In [1]: import numpy as np

In [2]: import numpy.linalg as la

In [3]: np.set_printoptions(suppress=True, linewidth=100)

In [4]: def tidy(a):
   ...:     return np.round(a, 2) + 0
   ...: 

In [5]: data = np.array([[0.58, -0.1, -1.31, 1.4, 0.4],
   ...:     [-0.1, 0.87, 0.58, -0.02, 0.5],
   ...:     [-1.31, 0.58, 1.7, -0.01, -0.84],
   ...:     [1.4, -0.02, -0.01, -0.43, -0.73],
   ...:     [0.4, 0.5, -0.84, -0.73, -0.72]])

In [6]: data
Out[6]: 
array([[ 0.58, -0.1 , -1.31,  1.4 ,  0.4 ],
       [-0.1 ,  0.87,  0.58, -0.02,  0.5 ],
       [-1.31,  0.58,  1.7 , -0.01, -0.84],
       [ 1.4 , -0.02, -0.01, -0.43, -0.73],
       [ 0.4 ,  0.5 , -0.84, -0.73, -0.72]])

In [7]: evals, V = la.eig(data)

In [8]: tidy(np.sort(la.eigvals(la.inv(data))))
Out[8]: array([-0.99, -0.5 ,  0.33,  0.99,  1.  ])

In [9]: tidy(np.sort(la.eigvals(data.T)))
Out[9]: array([-2.  , -1.01,  1.  ,  1.01,  3.  ])

In [10]: np.all(la.eigvalsh(data) > 0)
Out[10]: np.False_

In [11]: tidy(la.eigvalsh(data).min())
Out[11]: np.float64(-2.0)

In [12]: [round(float(la.det(data[:i, :i])), 2) + 0 for i in range(1, 6)]
Out[12]: [0.58, 0.49, -0.7, -1.94, 6.06]

In [13]: J = np.loadtxt("w.csv", delimiter=",")

In [14]: J
Out[14]: 
array([[ 0.6, -0.1, -1.1,  2.7, -1.1, -1. ,  0.7,  0.6,  0.3],
       [-0.5, -0.1, -0.7, -2. , -0.3,  1.6,  1.1,  0.7,  0.2],
       [-0.2,  0.7,  0.1,  0.4, -0.4,  1.5,  0.5, -0.6, -0.9],
       [-1.5,  0.6,  0.8,  0.6, -0.4, -0.5,  0.9,  1.6,  0.8],
       [-1.4,  1.6,  1.7, -0.6, -0.7, -0.9,  0.2, -0.1,  0.8],
       [ 0.3,  0.3,  0.1,  0.7, -0.6,  0.2,  0.9,  0.5, -0.6],
       [-0.5, -0.2, -1. ,  0.9,  0.5, -0.3, -1.2,  0.3, -1.7],
       [ 0.7, -0.5,  0.9, -0.5, -0.7,  1. ,  0.8,  1.1, -3.2],
       [ 0.6,  1.1, -0.7, -0.5,  0.3,  0.2, -0.2,  0. , -1.5]])

In [15]: rng = np.random.default_rng(64176)

In [16]: z = rng.permutation(9)

In [17]: z
Out[17]: array([2, 1, 4, 0, 3, 7, 8, 5, 6])

In [18]: Y = J[z][:, z]

In [19]: np.allclose(Y, J)
Out[19]: False

In [20]: Y
Out[20]: 
array([[ 0.1,  0.7, -0.4, -0.2,  0.4, -0.6, -0.9,  1.5,  0.5],
       [-0.7, -0.1, -0.3, -0.5, -2. ,  0.7,  0.2,  1.6,  1.1],
       [ 1.7,  1.6, -0.7, -1.4, -0.6, -0.1,  0.8, -0.9,  0.2],
       [-1.1, -0.1, -1.1,  0.6,  2.7,  0.6,  0.3, -1. ,  0.7],
       [ 0.8,  0.6, -0.4, -1.5,  0.6,  1.6,  0.8, -0.5,  0.9],
       [ 0.9, -0.5, -0.7,  0.7, -0.5,  1.1, -3.2,  1. ,  0.8],
       [-0.7,  1.1,  0.3,  0.6, -0.5,  0. , -1.5,  0.2, -0.2],
       [ 0.1,  0.3, -0.6,  0.3,  0.7,  0.5, -0.6,  0.2,  0.9],
       [-1. , -0.2,  0.5, -0.5,  0.9,  0.3, -1.7, -0.3, -1.2]])

In [21]: tidy(np.trace(Y))
Out[21]: np.float64(-0.9)

In [22]: W0 = 0.7 ** np.abs(np.subtract.outer(np.arange(9), np.arange(9)))

In [23]: tidy(W0)
Out[23]: 
array([[1.  , 0.7 , 0.49, 0.34, 0.24, 0.17, 0.12, 0.08, 0.06],
       [0.7 , 1.  , 0.7 , 0.49, 0.34, 0.24, 0.17, 0.12, 0.08],
       [0.49, 0.7 , 1.  , 0.7 , 0.49, 0.34, 0.24, 0.17, 0.12],
       [0.34, 0.49, 0.7 , 1.  , 0.7 , 0.49, 0.34, 0.24, 0.17],
       [0.24, 0.34, 0.49, 0.7 , 1.  , 0.7 , 0.49, 0.34, 0.24],
       [0.17, 0.24, 0.34, 0.49, 0.7 , 1.  , 0.7 , 0.49, 0.34],
       [0.12, 0.17, 0.24, 0.34, 0.49, 0.7 , 1.  , 0.7 , 0.49],
       [0.08, 0.12, 0.17, 0.24, 0.34, 0.49, 0.7 , 1.  , 0.7 ],
       [0.06, 0.08, 0.12, 0.17, 0.24, 0.34, 0.49, 0.7 , 1.  ]])

In [24]: Y = np.array([[3, 3],
    ...:     [4, 8],
    ...:     [4, 7],
    ...:     [3, 1],
    ...:     [0, 6],
    ...:     [2, 0],
    ...:     [9, 3],
    ...:     [5, 7],
    ...:     [2, 0]])

In [25]: la.matrix_rank(np.vstack([W0, Y.T]))
Out[25]: np.int64(9)

In [26]: la.matrix_rank(W0 @ Y)
Out[26]: np.int64(2)

In [27]: np.vstack([W0, Y.T]).shape
Out[27]: (11, 9)

In [28]: Y = la.inv(W0)

In [29]: tidy(la.cond(W0))
Out[29]: np.float64(22.51)

In [30]: tidy(la.det(W0) * la.det(Y))
Out[30]: np.float64(1.0)

In [31]: tidy(la.det(W0) * Y)
Out[31]: 
array([[ 0.01, -0.01,  0.  ,  0.  ,  0.  ,  0.  ,  0.  ,  0.  ,  0.  ],
       [-0.01,  0.01, -0.01,  0.  ,  0.  ,  0.  ,  0.  ,  0.  ,  0.  ],
       [ 0.  , -0.01,  0.01, -0.01,  0.  ,  0.  ,  0.  ,  0.  ,  0.  ],
       [ 0.  ,  0.  , -0.01,  0.01, -0.01,  0.  ,  0.  ,  0.  ,  0.  ],
       [ 0.  ,  0.  ,  0.  , -0.01,  0.01, -0.01,  0.  ,  0.  ,  0.  ],
       [ 0.  ,  0.  ,  0.  ,  0.  , -0.01,  0.01, -0.01,  0.  ,  0.  ],
       [ 0.  ,  0.  ,  0.  ,  0.  ,  0.  , -0.01,  0.01, -0.01,  0.  ],
       [ 0.  ,  0.  ,  0.  ,  0.  ,  0.  ,  0.  , -0.01,  0.01, -0.01],
       [ 0.  ,  0.  ,  0.  ,  0.  ,  0.  ,  0.  ,  0.  , -0.01,  0.01]])

In [32]: tidy(la.inv(Y))
Out[32]: 
array([[1.  , 0.7 , 0.49, 0.34, 0.24, 0.17, 0.12, 0.08, 0.06],
       [0.7 , 1.  , 0.7 , 0.49, 0.34, 0.24, 0.17, 0.12, 0.08],
       [0.49, 0.7 , 1.  , 0.7 , 0.49, 0.34, 0.24, 0.17, 0.12],
       [0.34, 0.49, 0.7 , 1.  , 0.7 , 0.49, 0.34, 0.24, 0.17],
       [0.24, 0.34, 0.49, 0.7 , 1.  , 0.7 , 0.49, 0.34, 0.24],
       [0.17, 0.24, 0.34, 0.49, 0.7 , 1.  , 0.7 , 0.49, 0.34],
       [0.12, 0.17, 0.24, 0.34, 0.49, 0.7 , 1.  , 0.7 , 0.49],
       [0.08, 0.12, 0.17, 0.24, 0.34, 0.49, 0.7 , 1.  , 0.7 ],
       [0.06, 0.08, 0.12, 0.17, 0.24, 0.34, 0.49, 0.7 , 1.  ]])

In [33]: tidy(Y)
Out[33]: 
array([[ 1.96, -1.37,  0.  ,  0.  ,  0.  ,  0.  ,  0.  ,  0.  ,  0.  ],
       [-1.37,  2.92, -1.37,  0.  ,  0.  ,  0.  ,  0.  ,  0.  ,  0.  ],
       [ 0.  , -1.37,  2.92, -1.37,  0.  ,  0.  ,  0.  ,  0.  ,  0.  ],
       [ 0.  ,  0.  , -1.37,  2.92, -1.37,  0.  ,  0.  ,  0.  ,  0.  ],
       [ 0.  ,  0.  ,  0.  , -1.37,  2.92, -1.37,  0.  ,  0.  ,  0.  ],
       [ 0.  ,  0.  ,  0.  ,  0.  , -1.37,  2.92, -1.37,  0.  ,  0.  ],
       [ 0.  ,  0.  ,  0.  ,  0.  ,  0.  , -1.37,  2.92, -1.37,  0.  ],
       [ 0.  ,  0.  ,  0.  ,  0.  ,  0.  ,  0.  , -1.37,  2.92, -1.37],
       [ 0.  ,  0.  ,  0.  ,  0.  ,  0.  ,  0.  ,  0.  , -1.37,  1.96]])

In [34]: tidy(la.slogdet(W0)[0])
Out[34]: np.float64(1.0)
